% ipython --no-banner

In [1]: import numpy as np

In [2]: np.set_printoptions(precision=2, suppress=True, linewidth=160, sign=" ")

In [3]: arr = np.array([[0.3, 1.1, -0.7, 0.8], [0.7, 0.1, -0.7, 0.6], [1.2, 0.2, -0.3, 0.5]])

In [4]: arr[:, 0] *= 5

In [5]: print(arr)
[[ 1.5  1.1 -0.7  0.8]
 [ 3.5  0.1 -0.7  0.6]
 [ 6.   0.2 -0.3  0.5]]

In [6]: u, g = arr[1], arr[2]

In [7]: print(u @ u)
13.11

In [8]: print(u @ g)
21.53

In [9]: pr = (u @ g) / (u @ u) * u

In [10]: print(np.outer(u, g))
[[21.    0.7  -1.05  1.75]
 [ 0.6   0.02 -0.03  0.05]
 [-4.2  -0.14  0.21 -0.35]
 [ 3.6   0.12 -0.18  0.3 ]]

In [11]: print(pr)
[ 5.75  0.16 -1.15  0.99]

In [12]: print(np.linalg.matrix_rank(np.outer(u, g)))
1

In [13]: print(np.unravel_index(np.abs(arr).argmax(), arr.shape))
(np.int64(2), np.int64(0))

In [14]: arr[:, 4]
Traceback (most recent call last):
  Cell In[14], line 1
    arr[:, 4]
IndexError: index 4 is out of bounds for axis 1 with size 4


In [15]: print(np.abs(arr).max())
6.0

In [16]: print(np.count_nonzero(arr))
12

In [17]: print(arr.sum(axis=1))
[ 2.7  3.5  6.4]

In [18]: m1 = np.load("data.npy")

In [19]: print(m1)
[[ 0.1  -0.87 -3.88]
 [ 1.55  2.91  0.92]
 [ 3.28 -1.75 -1.37]]

In [20]: Q, vecs = np.linalg.qr(m1[:, :2])[0], np.linalg.qr(m1[:, 2:])[0]

In [21]: s = np.linalg.svd(Q.T @ vecs, compute_uv=False)

In [22]: print(np.degrees(np.arccos(s.clip(0, 1))))
[ 53.43]

In [23]: other = np.linalg.inv(m1)

In [24]: print(np.round(np.linalg.cond(m1), 2))
2.04

In [25]: print(np.allclose(other, m1.T))
False

In [26]: print(np.linalg.det(m1) * other)
[[ -2.38   5.6   10.49]
 [  5.14  12.59  -6.11]
 [-12.26  -2.68   1.64]]

In [27]: print(np.round(np.linalg.slogdet(m1)[0], 2))
1.0

In [28]: def softmax(z):
    ...:     e = np.exp(z - z.max(axis=-1, keepdims=True))
    ...:     return e / e.sum(axis=-1, keepdims=True)
    ...: 

In [29]: print(np.round(softmax(10 * m1[0]), 2) + 0)
[ 1.  0.  0.]

In [30]: print(softmax(m1).sum(axis=1))
[ 1.  1.  1.]

In [31]: print(softmax(m1[0] + -1))
[ 0.72  0.27  0.01]

In [32]: S = m1 @ m1.T / np.sqrt(3)

In [33]: print(np.round(softmax(S), 2) + 0)
[[ 0.99  0.    0.01]
 [ 0.    1.    0.  ]
 [ 0.01  0.    0.99]]

In [34]: print(np.round(softmax(S + np.triu(np.full(S.shape, -np.inf), 1)), 2) + 0)
[[ 1.    0.    0.  ]
 [ 0.    1.    0.  ]
 [ 0.01  0.    0.99]]

In [35]: data = np.load("m.npy")

In [36]: print(data)
[[ 0.7  0.8  0.6]
 [-0.1 -1.3  0.1]
 [-0.6  1.2 -0.4]
 [ 1.  -1.6  0.3]]

In [37]: W = np.array([[0, 0, 0], [1, 2, 1], [1, 0, 1]])

In [38]: beta = np.array([-3, -1, 4])

In [39]: H = np.maximum(data @ W + beta, 0)

In [40]: print(np.linalg.matrix_rank(H))
2

In [41]: print((H > 0).mean(axis=0))
[ 0.   0.5  1. ]

In [42]: print(H)
[[ 0.   0.6  5.4]
 [ 0.   0.   2.8]
 [ 0.   1.4  4.8]
 [ 0.   0.   2.7]]

In [43]: print((H > 0).astype(int))
[[ 0  1  1]
 [ 0  0  1]
 [ 0  1  1]
 [ 0  0  1]]

In [44]: cent = np.array([[7, 2], [8, 2], [8, 8]])

In [45]: print(W @ cent)
[[  0   0]
 [ 31  14]
 [ 15  10]]

In [46]: print((H @ cent).round(6).argmax(axis=1))
[ 0  0  0  0]

In [47]: print(H @ cent)
[[ 48.   44.4]
 [ 22.4  22.4]
 [ 49.6  41.2]
 [ 21.6  21.6]]

In [48]: print([round(float(x), 2) for x in np.linalg.svd(H, compute_uv=False)[:3]])
[8.3, 0.91, 0.0]

In [49]: print(np.linalg.matrix_rank(H, rtol=0.1))
2

In [50]: u = np.array([2, 1])

In [51]: print(np.cross(data[1, :3], data[3, :3]))
[-0.23  0.13  1.46]

In [52]: print(np.array([np.convolve(row, u, "same") for row in data]))
[[ 1.4  2.3  2. ]
 [-0.2 -2.7 -1.1]
 [-1.2  1.8  0.4]
 [ 2.  -2.2 -1. ]]

In [53]: E = np.load("arr.npy")

In [54]: print(E)
[[ -1  -2  -1]
 [ -3   2  -1]
 [ -4   2  -4]
 [ -9   2   1]
 [ -6   0   2]
 [ -3   0  -2]
 [  2   2   3]
 [  4   1   4]
 [  9   3   0]
 [ 11   4  -2]
 [  8   1  -7]
 [  7   5 -11]
 [ 11   1  -7]
 [ 10  -4  -3]
 [ 12  -8  -4]
 [  9 -11  -3]
 [  5 -13  -4]
 [  6 -16  -8]
 [  4 -15 -11]
 [  2 -15 -14]
 [ -3 -16 -15]
 [ -5 -15 -11]
 [ -2 -14  -6]
 [ -4 -18  -3]
 [ -4 -18   2]]

In [55]: other = np.c_[E[:, :2] @ np.array([[1, 1], [2, 1]]), np.array([3, 0, 3, 3, -4, -2, -4, 0, 1, -4, -5, 1, 4, 0, -4, 0, 3, -1, -2, -3, -4, 4, -1, -5, 3])]

In [56]: print(other)
[[ -5  -3   3]
 [  1  -1   0]
 [  0  -2   3]
 [ -5  -7   3]
 [ -6  -6  -4]
 [ -3  -3  -2]
 [  6   4  -4]
 [  6   5   0]
 [ 15  12   1]
 [ 19  15  -4]
 [ 10   9  -5]
 [ 17  12   1]
 [ 13  12   4]
 [  2   6   0]
 [ -4   4  -4]
 [-13  -2   0]
 [-21  -8   3]
 [-26 -10  -1]
 [-26 -11  -2]
 [-28 -13  -3]
 [-35 -19  -4]
 [-35 -20   4]
 [-30 -16  -1]
 [-40 -22  -5]
 [-40 -22   3]]

In [57]: print(np.linalg.matrix_rank(other))
3

In [58]: print(np.round(np.linalg.lstsq(E, other[:, 0])[0], 2) + 0)
[ 1.  2.  0.]

In [59]: print(np.linalg.matrix_rank(np.c_[E, other]))
4

In [60]: F = np.array([[3, 3, 3, 3], [3, 6, 6, 6], [3, 6, 9, 9], [3, 6, 9, 12]])

In [61]: Q = F.astype(float).copy()

In [62]: for j in range(4):
    ...:     Q[:, j] -= Q[:, :j] @ (Q[:, :j].T @ Q[:, j])
    ...:     Q[:, j] /= np.linalg.norm(Q[:, j])
    ...: 

In [63]: print(np.round(Q.T @ F, 2) + 0)
[[  6.    10.5   13.5   15.  ]
 [  0.     2.6    4.33   5.2 ]
 [  0.     0.     2.45   3.67]
 [  0.     0.     0.     2.12]]

In [64]: print(Q.round(2) + 0)
[[ 0.5  -0.87  0.    0.  ]
 [ 0.5   0.29 -0.82  0.  ]
 [ 0.5   0.29  0.41 -0.71]
 [ 0.5   0.29  0.41  0.71]]

In [65]: X = np.loadtxt("test19.csv", delimiter=",")

In [66]: print(X)
[[-0.82  0.58]
 [ 0.58  0.82]]

In [67]: vals, vecs = np.linalg.eigh(X)

In [68]: print(np.round(vecs.T @ X @ vecs, 2) + 0)
[[-1.  0.]
 [ 0.  1.]]

In [69]: print((vals > 1e-8).sum(), (vals < -1e-8).sum())
1 1

In [70]: print(np.linalg.eigvalsh(X @ X))
[ 1.  1.]

In [71]: print(vecs @ np.diag(vals) @ vecs.T)
[[-0.82  0.58]
 [ 0.58  0.82]]

In [72]: print(np.abs(vecs[:, -1]))
[ 0.3   0.95]

In [73]: print(vals.sum(), np.round(np.trace(X), 2))
0.0 0.0

In [74]: print(np.round(vecs.T @ vecs, 2) + 0)
[[ 1.  0.]
 [ 0.  1.]]

In [75]: print(np.linalg.svd(X, compute_uv=False))
[ 1.  1.]

In [76]: print(np.round(np.linalg.eigvalsh(X + -1 * np.eye(2)), 2) + 0)
[-2.  0.]

In [77]: print(np.unique(vals.round(6) + 0, return_counts=True)[1])
[ 1  1]

In [78]: vals, vecs = np.linalg.eig(X)

In [79]: print(np.sort(np.linalg.eigvals(X @ X)))
[ 1.  1.]

In [80]: x0 = np.array([-2, -2])

In [81]: print(X @ (2 * x0))
[ 0.96 -5.57]

In [82]: print(np.einsum("ij,j->i", X, x0))
[ 0.48 -2.79]

In [83]: print((X * x0).sum(axis=1))
[ 0.48 -2.79]

In [84]: print(X @ np.eye(2)[0])
[-0.82  0.58]

In [85]: feats = np.loadtxt("mat.csv", delimiter=",")

In [86]: print(feats)
[[ 2.  2.]
 [ 2. -2.]]

In [87]: rng = np.random.default_rng(74778)

In [88]: z = rng.permutation(2)

In [89]: other = feats[:, z] * rng.choice([-1, 1], 2)

In [90]: print(other)
[[ 2. -2.]
 [-2. -2.]]

In [91]: left, _, Vt = np.linalg.svd(feats.T @ other)

In [92]: print(left @ Vt)
[[ 0. -1.]
 [ 1.  0.]]

In [93]: vals, vecs = np.linalg.eigh(feats)

In [94]: print(np.abs(vecs[:, -1]))
[ 0.92  0.38]

In [95]: print(np.linalg.eigvalsh(feats @ feats))
[ 8.  8.]

In [96]: print((vals > 1e-8).sum(), (vals < -1e-8).sum())
1 1

In [97]: print(np.abs(vecs[:, -1]).round(6).argmax())
0

In [98]: print(np.round(vecs.T @ vecs, 2) + 0)
[[ 1.  0.]
 [ 0.  1.]]

In [99]: print(vals.sum(), np.trace(feats))
0.0 0.0

In [100]: print(vals)
[-2.83  2.83]

In [101]: print(np.round(np.linalg.eigvalsh(feats).min(), 2))
-2.83

In [102]: z = rng.permutation(2)

In [103]: print(z)
[ 1  0]

In [104]: other = feats[z][:, z]

In [105]: print(np.sort(np.abs(np.linalg.eigvals(other))))
[ 2.83  2.83]

In [106]: print(other)
[[-2.  2.]
 [ 2.  2.]]

In [107]: A = np.load("sample10.npy")

In [108]: print(A)
[[ 3 -1 -2]
 [ 4  0 -1]
 [ 3 -1 -2]]

In [109]: print(np.round(np.poly(A), 2) + 0)
[ 1. -1.  3.  0.]

In [110]: print(round(np.linalg.eigvals(A).sum().real, 2))
1.0

In [111]: print(round(np.linalg.det(2 * A), 2), np.round(np.linalg.det(A), 2))
0.0 0.0

In [112]: print(np.kron(np.eye(2, dtype=int), A))
[[ 3 -1 -2  0  0  0]
 [ 4  0 -1  0  0  0]
 [ 3 -1 -2  0  0  0]
 [ 0  0  0  3 -1 -2]
 [ 0  0  0  4  0 -1]
 [ 0  0  0  3 -1 -2]]

In [113]: print(np.einsum("ij,ji->", A, A))
-5

In [114]: print(np.round(np.linalg.det(A[::-1]), 2))
0.0

In [115]: other = A / np.linalg.norm(A, axis=1, keepdims=True)

In [116]: G = other @ other.T

In [117]: print(G)
[[ 1.    0.91  1.  ]
 [ 0.91  1.    0.91]
 [ 1.    0.91  1.  ]]

In [118]: print(np.linalg.norm(other, axis=1))
[ 1.  1.  1.]

In [119]: print((np.abs(G) > 0.9).astype(int))
[[ 1  1  1]
 [ 1  1  1]
 [ 1  1  1]]

In [120]: print(np.abs(np.diag(np.linalg.qr(A)[1])) > 1e-9)
[ True  True False]

In [121]: print(round(float(np.trace(np.linalg.pinv(A) @ A)), 2))
2.0

In [122]: try:
     ...:     np.linalg.inv(A)
     ...: except np.linalg.LinAlgError as e:
     ...:     print(e)
     ...: 
Singular matrix

In [123]: other = A + rng.integers(-2, 3, (3, 2)) @ rng.integers(-2, 3, (2, 3))

In [124]: print(other)
[[-2 -3  0]
 [ 5 -2 -1]
 [ 3  5 -3]]

In [125]: print(other - A)
[[-5 -2  2]
 [ 1 -2  0]
 [ 0  6 -1]]

In [126]: print(np.round(np.linalg.svd(other - A, compute_uv=False), 2) + 0)
[ 7.13  4.92  0.  ]
